$ python3 -q
>>> import numpy as np
>>> np.set_printoptions(precision=2, suppress=True, linewidth=160, sign=" ")
>>> arr = np.loadtxt("out0.csv", delimiter=",")
>>> arr
array([[ 0.25,  0.  ,  0.25,  0.25,  0.25,  0.  ,  0.  ,  0.  ],
       [ 0.  ,  0.67,  0.33,  0.  ,  0.  ,  0.  ,  0.  ,  0.  ],
       [ 0.  ,  0.  ,  0.33,  0.  ,  0.  ,  0.  ,  0.33,  0.33],
       [ 0.5 ,  0.  ,  0.  ,  0.5 ,  0.  ,  0.  ,  0.  ,  0.  ],
       [ 0.  ,  0.33,  0.  ,  0.  ,  0.33,  0.  ,  0.33,  0.  ],
       [ 0.  ,  0.25,  0.  ,  0.  ,  0.25,  0.25,  0.25,  0.  ],
       [ 0.  ,  0.  ,  0.  ,  0.  ,  0.5 ,  0.  ,  0.5 ,  0.  ],
       [ 0.2 ,  0.  ,  0.  ,  0.  ,  0.2 ,  0.2 ,  0.2 ,  0.2 ]])
>>> rng = np.random.default_rng(61035)
>>> idx = rng.permutation(8)
>>> idx
array([ 0,  5,  1,  3,  4,  7,  6,  2])
>>> B = arr[idx][:, idx]
>>> np.sort(np.abs(np.linalg.eigvals(B)))
array([ 0.11,  0.12,  0.12,  0.31,  0.56,  0.56,  0.74,  1.  ])
>>> B
array([[ 0.25,  0.  ,  0.  ,  0.25,  0.25,  0.  ,  0.  ,  0.25],
       [ 0.  ,  0.25,  0.25,  0.  ,  0.25,  0.  ,  0.25,  0.  ],
       [ 0.  ,  0.  ,  0.67,  0.  ,  0.  ,  0.  ,  0.  ,  0.33],
       [ 0.5 ,  0.  ,  0.  ,  0.5 ,  0.  ,  0.  ,  0.  ,  0.  ],
       [ 0.  ,  0.  ,  0.33,  0.  ,  0.33,  0.  ,  0.33,  0.  ],
       [ 0.2 ,  0.2 ,  0.  ,  0.  ,  0.2 ,  0.2 ,  0.2 ,  0.  ],
       [ 0.  ,  0.  ,  0.  ,  0.  ,  0.5 ,  0.  ,  0.5 ,  0.  ],
       [ 0.  ,  0.  ,  0.  ,  0.  ,  0.  ,  0.33,  0.33,  0.33]])
>>> np.allclose(B, arr)
False
>>> round(float(np.linalg.det(B)), 2), np.round(np.linalg.det(arr[idx]), 2)
(0.0, np.float64(-0.0))
